% ipython --no-banner

In [1]: import numpy as np

In [2]: np.set_printoptions(precision=2, suppress=True, linewidth=120)

In [3]: C = 5 * np.array([[1.0, -1.0, -0.8, 0.6, -1.1, -0.1, -0.2],
   ...:     [0.0, -0.5, 0.0, 0.4, 0.0, -1.7, 0.0],
   ...:     [-0.2, -0.4, 1.6, 0.0, -0.8, 0.8, 0.8]])

In [4]: rng = np.random.default_rng(313921)

In [5]: lab = rng.integers(0, 3, 26)

In [6]: W0 = C[lab] + rng.normal(size=(26, 7))

In [7]: W0.round(2) + 0
Out[7]: 
array([[ 5.1 , -5.84, -2.04,  2.07, -3.98, -1.21, -2.02],
       [ 6.17, -3.43, -5.29,  1.47, -3.22, -0.96, -0.39],
       [ 0.07, -1.64,  9.16, -1.38, -3.89,  5.04,  2.85],
       [-0.24, -2.88,  6.35,  0.  , -2.47,  4.45,  3.19],
       [ 5.73, -3.38, -5.98,  3.13, -6.71,  1.  , -0.67],
       [ 4.57, -4.25, -4.24,  2.34, -5.18, -1.6 , -2.79],
       [-0.69, -2.7 ,  6.44,  0.17, -2.46,  3.45,  3.73],
       [ 6.03, -4.46, -2.81,  3.24, -5.03,  1.16, -0.72],
       [ 0.68, -1.98, -3.95, -0.16,  0.12, -8.17,  2.24],
       [-1.14, -1.59,  7.73, -0.63, -4.92,  4.15,  5.21],
       [ 5.52, -2.79, -6.54,  3.15, -4.77, -2.25, -3.49],
       [ 1.73, -1.12, -1.1 ,  0.83,  0.19, -9.36, -1.5 ],
       [ 4.63, -4.49, -4.39,  3.75, -3.24, -0.42, -0.28],
       [ 0.46, -0.57,  9.61, -0.42, -4.07,  3.74,  3.68],
       [ 6.32, -5.49, -4.15,  1.42, -5.12, -0.27,  0.78],
       [-2.29, -1.5 ,  7.23,  1.72, -5.1 ,  3.85,  3.83],
       [-1.82, -1.17,  1.25,  1.9 , -0.67, -8.15, -1.29],
       [ 4.83, -4.51, -3.67,  3.23, -3.91, -1.02, -1.02],
       [-0.77, -3.05,  8.42, -1.01, -4.36,  2.11,  5.54],
       [ 6.1 , -5.67, -3.5 ,  3.15, -4.54, -0.5 , -0.78],
       [-1.37, -1.69,  7.61,  0.9 , -3.26,  2.54,  3.95],
       [-0.48, -2.38, -0.23,  2.39,  2.03, -8.44,  0.57],
       [-0.7 , -1.28,  6.45, -0.76, -3.77,  4.17,  2.47],
       [-0.23, -1.44,  8.39, -1.83, -3.5 ,  3.62,  5.44],
       [-0.45, -3.82,  1.26,  1.03,  1.5 , -8.3 ,  0.34],
       [ 4.02, -5.64, -4.92,  3.39, -7.16,  0.26,  0.66]])

In [8]: hat = W0 @ np.linalg.solve(W0.T @ W0, W0.T)

In [9]: np.allclose(hat @ hat, hat)
Out[9]: True

In [10]: np.round(np.linalg.eigvalsh(hat), 2) + 0
Out[10]: array([0., 0., 0., 0., 0., 0., 0., 0., 0., 0., 0., 0., 0., 0., 0., 0., 0., 0., 0., 1., 1., 1., 1., 1., 1., 1.])

In [11]: np.round(np.trace(hat), 2)
Out[11]: np.float64(7.0)

In [12]: np.diag(hat)
Out[12]: 
array([0.34, 0.21, 0.24, 0.18, 0.26, 0.28, 0.15, 0.2 , 0.52, 0.18, 0.24, 0.4 , 0.25, 0.4 , 0.23, 0.36, 0.42, 0.11,
       0.21, 0.16, 0.17, 0.38, 0.13, 0.23, 0.36, 0.39])

In [13]: other = np.c_[W0[:, :2] @ np.array([[2, 3], [0, 2]]), np.array([0, 7, 7, -2, 9, -1, 0, -1, -6, 5, -6, 9, 7, -4, -8, 5, 5, 8, -8, 1, -3, 9, -7, 0, -5, -7])]

In [14]: other
Out[14]: 
array([[10.21,  3.63,  0.  ],
       [12.35, 11.66,  7.  ],
       [ 0.14, -3.06,  7.  ],
       [-0.47, -6.46, -2.  ],
       [11.45, 10.42,  9.  ],
       [ 9.14,  5.22, -1.  ],
       [-1.37, -7.45,  0.  ],
       [12.06,  9.17, -1.  ],
       [ 1.36, -1.91, -6.  ],
       [-2.29, -6.62,  5.  ],
       [11.03, 10.96, -6.  ],
       [ 3.45,  2.94,  9.  ],
       [ 9.27,  4.92,  7.  ],
       [ 0.92,  0.25, -4.  ],
       [12.63,  7.97, -8.  ],
       [-4.57, -9.86,  5.  ],
       [-3.63, -7.78,  5.  ],
       [ 9.67,  5.48,  8.  ],
       [-1.55, -8.42, -8.  ],
       [12.2 ,  6.98,  1.  ],
       [-2.74, -7.48, -3.  ],
       [-0.96, -6.21,  9.  ],
       [-1.4 , -4.66, -7.  ],
       [-0.46, -3.56,  0.  ],
       [-0.91, -8.99, -5.  ],
       [ 8.04,  0.78, -7.  ]])

In [15]: np.linalg.matrix_rank(np.c_[W0, other])
Out[15]: np.int64(8)

In [16]: np.round(np.linalg.lstsq(W0, other[:, 0])[0], 2) + 0
Out[16]: array([2., 0., 0., 0., 0., 0., 0.])

In [17]: np.linalg.matrix_rank(other)
Out[17]: np.int64(3)

In [18]: np.linalg.norm(np.linalg.qr(W0)[0].T @ other, axis=0) ** 2 / ((other ** 2).sum(axis=0) + 1e-12)
Out[18]: array([1.  , 1.  , 0.28])
